In [1]: import numpy as np

In [2]: from numpy import linalg as LA

In [3]: np.set_printoptions(precision=2, suppress=True, linewidth=160)

In [4]: O, _ = LA.qr(np.array([[-0.2, -0.9, -0.2, 0.2, 0.4, -0.5],
   ...:     [0.0, 1.4, 1.6, -0.4, 2.5, -1.5],
   ...:     [-0.7, -1.0, 0.7, 0.2, 0.3, 1.7],
   ...:     [-0.8, -0.6, 0.5, 0.2, 0.6, -0.8],
   ...:     [-1.0, -1.9, -0.5, 1.1, -0.9, 0.1],
   ...:     [-0.5, -0.5, 0.1, 0.4, 0.6, -0.5]]))

In [5]: ev = np.array([9, 2, 3, 8, 1, 5])

In [6]: F = O @ np.diag(ev) @ O.T

In [7]: F
Out[7]: 
array([[ 1.98,  0.26,  0.79,  0.36,  0.93, -0.74],
       [ 0.26,  3.34, -0.32, -1.66,  1.62, -0.23],
       [ 0.79, -0.32,  4.16,  1.77,  1.01,  1.6 ],
       [ 0.36, -1.66,  1.77,  6.92,  0.44, -0.18],
       [ 0.93,  1.62,  1.01,  0.44,  7.06,  1.39],
       [-0.74, -0.23,  1.6 , -0.18,  1.39,  4.55]])

In [8]: ev, V = LA.eigh(F)

In [9]: x0 = np.array([7, 8, 3, 5, 1, 4])

In [10]: print(V * np.abs(ev) @ V.T)
[[ 1.98  0.26  0.79  0.36  0.93 -0.74]
 [ 0.26  3.34 -0.32 -1.66  1.62 -0.23]
 [ 0.79 -0.32  4.16  1.77  1.01  1.6 ]
 [ 0.36 -1.66  1.77  6.92  0.44 -0.18]
 [ 0.93  1.62  1.01  0.44  7.06  1.39]
 [-0.74 -0.23  1.6  -0.18  1.39  4.55]]

In [11]: ev, V = LA.eigh(F)

In [12]: np.round(V.T @ V, 2) + 0
Out[12]: 
array([[1., 0., 0., 0., 0., 0.],
       [0., 1., 0., 0., 0., 0.],
       [0., 0., 1., 0., 0., 0.],
       [0., 0., 0., 1., 0., 0.],
       [0., 0., 0., 0., 1., 0.],
       [0., 0., 0., 0., 0., 1.]])

In [13]: LA.eigvalsh(F + 3 * np.eye(6))
Out[13]: array([ 4.,  5.,  6.,  8., 11., 12.])

In [14]: LA.svd(F, compute_uv=False)
Out[14]: array([9., 8., 5., 3., 2., 1.])

In [15]: print(np.round(np.abs(V[:, -1]), 2) + 0)
[0.13 0.   0.45 0.51 0.64 0.32]

In [16]: ev
Out[16]: array([1., 2., 3., 5., 8., 9.])

In [17]: low = LA.cholesky(F)

In [18]: LA.eigvalsh(F).min() > 0
Out[18]: np.True_

In [19]: low @ low.T
Out[19]: 
array([[ 1.98,  0.26,  0.79,  0.36,  0.93, -0.74],
       [ 0.26,  3.34, -0.32, -1.66,  1.62, -0.23],
       [ 0.79, -0.32,  4.16,  1.77,  1.01,  1.6 ],
       [ 0.36, -1.66,  1.77,  6.92,  0.44, -0.18],
       [ 0.93,  1.62,  1.01,  0.44,  7.06,  1.39],
       [-0.74, -0.23,  1.6 , -0.18,  1.39,  4.55]])

In [20]: np.diag(low) ** 2
Out[20]: array([1.98, 3.3 , 3.79, 5.45, 5.66, 2.82])

In [21]: np.prod(np.diag(low)) ** 2, np.round(LA.det(F), 2)
Out[21]: (np.float64(2160.0), np.float64(2160.0))

In [22]: O, V = LA.qr(F[:, :2])[0], LA.qr(F[:, 2:])[0]

In [23]: sig = LA.svd(O.T @ V, compute_uv=False)

In [24]: np.round(LA.norm(O @ O.T - V @ V.T, 2), 2)
Out[24]: np.float64(1.0)

In [25]: np.degrees(np.arccos(sig.clip(0, 1)))
Out[25]: array([26.61, 39.99])

In [26]: (sig > 0.9).sum()
Out[26]: np.int64(0)

In [27]: sig
Out[27]: array([0.89, 0.77])

In [28]: W0 = np.array([[-5.1, -0.16, 0.23, -3.81],
    ...:     [15.23, 12.72, 0.27, 12.33],
    ...:     [-7.59, -3.1, 0.07, -5.96],
    ...:     [-20.9, -7.06, -0.3, -16.44],
    ...:     [-7.63, -4.83, 0.32, -6.0],
    ...:     [3.53, 7.62, 0.05, 4.21]])

In [29]: W0
Out[29]: 
array([[ -5.1 ,  -0.16,   0.23,  -3.81],
       [ 15.23,  12.72,   0.27,  12.33],
       [ -7.59,  -3.1 ,   0.07,  -5.96],
       [-20.9 ,  -7.06,  -0.3 , -16.44],
       [ -7.63,  -4.83,   0.32,  -6.  ],
       [  3.53,   7.62,   0.05,   4.21]])

In [30]: np.abs(LA.svd(W0)[2][-1])
Out[30]: array([0.08, 0.01, 0.99, 0.11])

In [31]: round(LA.norm(W0, 2) / LA.norm(W0), 2)
Out[31]: np.float64(0.98)

In [32]: [round(float(x), 2) for x in LA.svd(W0, compute_uv=False)[:3]]
Out[32]: [39.85, 7.95, 0.69]

In [33]: print(round(np.log10(LA.cond(W0))))
2

In [34]: out = np.c_[W0[:, :1] @ np.array([[-2]]), np.array([3, -3, 2, -3, 1, -3])]

In [35]: out
Out[35]: 
array([[ 10.2 ,   3.  ],
       [-30.46,  -3.  ],
       [ 15.18,   2.  ],
       [ 41.8 ,  -3.  ],
       [ 15.26,   1.  ],
       [ -7.06,  -3.  ]])

In [36]: LA.matrix_rank(out)
Out[36]: np.int64(2)

In [37]: print(LA.matrix_rank(np.c_[W0, out]))
5

In [38]: Uu, sig, Vt = LA.svd(W0, full_matrices=False)

In [39]: print(np.round(Uu.T @ W0 @ Vt.T, 2) + 0)
[[39.85  0.    0.    0.  ]
 [ 0.    7.95  0.    0.  ]
 [ 0.    0.    0.69  0.  ]
 [ 0.    0.    0.    0.51]]

In [40]: print(np.abs(Vt[0]))
[0.72 0.4  0.01 0.57]

In [41]: np.round(Uu.T @ Uu, 2) + 0
Out[41]: 
array([[1., 0., 0., 0.],
       [0., 1., 0., 0.],
       [0., 0., 1., 0.],
       [0., 0., 0., 1.]])

In [42]: np.allclose(Uu * sig @ Vt, W0)
Out[42]: True

In [43]: np.round(Vt @ Vt.T, 2) + 0
Out[43]: 
array([[1., 0., 0., 0.],
       [0., 1., 0., 0.],
       [0., 0., 1., 0.],
       [0., 0., 0., 1.]])

In [44]: arr = np.loadtxt("test5.csv", delimiter=",")

In [45]: print(arr)
[[-0.13 -0.44  0.24  0.66  0.62  0.5 ]
 [ 1.89  0.07  3.22 -3.37 -1.29 -0.56]
 [-2.37 -0.6   3.16 -1.65 -0.31  2.28]
 [-1.27  0.26  0.28 -0.62 -1.66  0.54]
 [ 1.83 -1.19 -0.3   2.44  3.46 -0.02]
 [ 1.14  2.37 -0.19 -4.69 -3.08 -2.79]
 [ 3.77 -0.09  1.82 -1.94  0.92 -1.7 ]
 [ 2.59  0.04 -2.2   1.84  0.76 -1.74]]

In [46]: print(LA.cond(arr) > 100)
True

In [47]: print(np.argsort(-LA.norm(arr, axis=0).round(6), kind="stable")[:3])
[3 0 2]

In [48]: Uu, sig, Vt = LA.svd(arr)

In [49]: np.argmax(sig[:-1] / (sig[1:] + 1e-6)) + 1
Out[49]: np.int64(4)

In [50]: out = Uu[:, :4] @ np.diag(sig[:4]) @ Vt[:4]

In [51]: LA.matrix_rank(arr, rtol=0.05)
Out[51]: np.int64(4)

In [52]: LA.matrix_rank(out)
Out[52]: np.int64(4)

In [53]: round(LA.norm(arr - out, 2), 2), np.round(sig[4], 2)
Out[53]: (np.float64(0.0), np.float64(0.0))

In [54]: rk = LA.matrix_rank(arr)

In [55]: rk
Out[55]: np.int64(4)

In [56]: N = LA.svd(arr)[2][rk:].T

In [57]: np.allclose(arr @ N, 0)
Out[57]: True

In [58]: print([int(LA.matrix_rank(arr[:i])) for i in range(1, len(arr) + 1)])
[1, 2, 3, 4, 4, 4, 4, 4]

In [59]: print(np.round(arr @ N, 2) + 0)
[[0. 0.]
 [0. 0.]
 [0. 0.]
 [0. 0.]
 [0. 0.]
 [0. 0.]
 [0. 0.]
 [0. 0.]]

In [60]: E = np.load("a.npy")

In [61]: E
Out[61]: 
array([[6., 1., 1.],
       [1., 6., 1.],
       [1., 1., 6.]])

In [62]: ev, V = LA.eigh(E)

In [63]: x0 = np.array([0, 0, 0])

In [64]: print(LA.eigvalsh(E[1:, 1:]))
[5. 7.]

In [65]: x0 @ E @ x0
Out[65]: np.float64(0.0)

In [66]: blk = np.stack([E, 4 * E, E[::-1]])

In [67]: blk.shape
Out[67]: (3, 3, 3)

In [68]: LA.matrix_rank(blk.reshape(3, -1))
Out[68]: np.int64(2)

In [69]: LA.norm(blk, axis=(1, 2))
Out[69]: array([10.68, 42.71, 10.68])

In [70]: LA.matrix_rank(blk)
Out[70]: array([3, 3, 3])

In [71]: X = np.load("run4.npy")

In [72]: print(X.round(2) + 0)
[[  1.97  15.9    7.94 -15.88  11.9   -3.99  13.89  11.91]
 [  1.96  15.85   7.92 -15.82  11.85  -3.98  13.84  11.87]
 [  1.37  13.59   6.68 -13.1    9.61  -3.72  11.47   9.87]
 [  0.27   7.84   3.74  -6.67   4.16  -2.86   5.59   4.98]
 [  0.19   7.24   3.46  -6.06   3.63  -2.75   5.01   4.49]
 [  0.1    6.33   3.03  -5.15   2.84  -2.57   4.12   3.76]
 [  0.08   5.99   2.88  -4.82   2.56  -2.49   3.8    3.5 ]
 [  0.03   5.17   2.51  -4.05   1.89  -2.31   3.04   2.86]
 [  0.     3.95   1.98  -2.96   0.96  -1.99   1.96   1.96]
 [  0.01   3.5    1.79  -2.58   0.65  -1.85   1.58   1.65]
 [  0.01   3.4    1.74  -2.5    0.59  -1.82   1.5    1.58]
 [  0.01   3.28   1.69  -2.4    0.51  -1.78   1.4    1.5 ]
 [  0.11   1.64   1.    -1.18  -0.31  -1.14   0.26   0.51]
 [  0.14   1.12   0.75  -0.83  -0.41  -0.86   0.02   0.26]
 [  0.15   0.88   0.63  -0.67  -0.41  -0.71  -0.06   0.17]
 [  0.15   0.73   0.55  -0.58  -0.4   -0.61  -0.09   0.12]
 [  0.14   0.54   0.43  -0.44  -0.35  -0.47  -0.11   0.07]
 [  0.1    0.27   0.24  -0.24  -0.22  -0.25  -0.09   0.02]
 [ -0.08  -0.14  -0.15   0.15   0.15   0.14   0.08   0.  ]
 [ -0.23  -0.31  -0.37   0.37   0.39   0.34   0.22   0.02]
 [ -0.29  -0.37  -0.45   0.46   0.47   0.4    0.27   0.03]
 [ -0.36  -0.43  -0.54   0.56   0.57   0.47   0.34   0.04]
 [ -0.42  -0.48  -0.61   0.63   0.65   0.53   0.38   0.05]
 [ -0.92  -0.78  -1.17   1.25   1.19   0.89   0.75   0.11]
 [ -1.03  -0.83  -1.28   1.39   1.29   0.95   0.82   0.12]
 [ -1.58  -1.07  -1.81   2.04   1.73   1.22   1.12   0.15]
 [ -1.82  -1.17  -2.05   2.33   1.91   1.32   1.25   0.15]
 [ -2.16  -1.31  -2.36   2.74   2.12   1.45   1.4    0.14]
 [ -3.55  -1.83  -3.61   4.44   2.82   1.88   1.88   0.05]
 [ -4.43  -2.16  -4.38   5.54   3.15   2.1    2.1   -0.06]
 [ -6.28  -2.87  -5.97   7.91   3.66   2.49   2.42  -0.38]
 [ -6.37  -2.91  -6.05   8.02   3.68   2.51   2.43  -0.4 ]
 [-17.42  -7.72 -15.5   23.17   4.05   3.94   2.08  -3.78]]

In [73]: basis = X[[17, 22]].astype(float)

In [74]: for _ in range(5):
    ...:     idx = LA.norm(X[:, None] - basis, axis=-1).argmin(axis=1)
    ...:     basis = np.array([X[idx == j].mean(axis=0) for j in range(2)])
    ...: 

In [75]: idx
Out[75]: array([0, 0, 0, 0, 0, 0, 0, 0, 1, 1, 1, 1, 1, 1, 1, 1, 1, 1, 1, 1, 1, 1, 1, 1, 1, 1, 1, 1, 1, 1, 1, 1, 1])

In [76]: basis
Out[76]: 
array([[ 0.75,  9.74,  4.77, -8.94,  6.06, -3.08,  7.6 ,  6.66],
       [-1.85, -0.2 , -1.42,  1.87,  1.14,  0.37,  0.96,  0.16]])

In [77]: np.abs(basis[1] - basis[0]).argmax()
Out[77]: np.int64(3)

In [78]: Uu, sig, Vt = LA.svd(X)

In [79]: V = Vt[:(sig > 1e-8).sum()]

In [80]: rng = np.random.default_rng(9250)

In [81]: x0 = X[17] + 2 * X[16] + rng.integers(2) * np.eye(8)[4]

In [82]: x0
Out[82]: array([ 0.37,  1.35,  1.1 , -1.12, -0.91, -1.19, -0.32,  0.15])

In [83]: np.round(LA.norm(x0 - V.T @ V @ x0), 2)
Out[83]: np.float64(0.0)

In [84]: print(np.diag(V.T @ V))
[0.47 0.5  0.22 0.49 0.48 0.35 0.34 0.15]

In [85]: np.allclose(V.T @ V @ x0, x0)
Out[85]: True
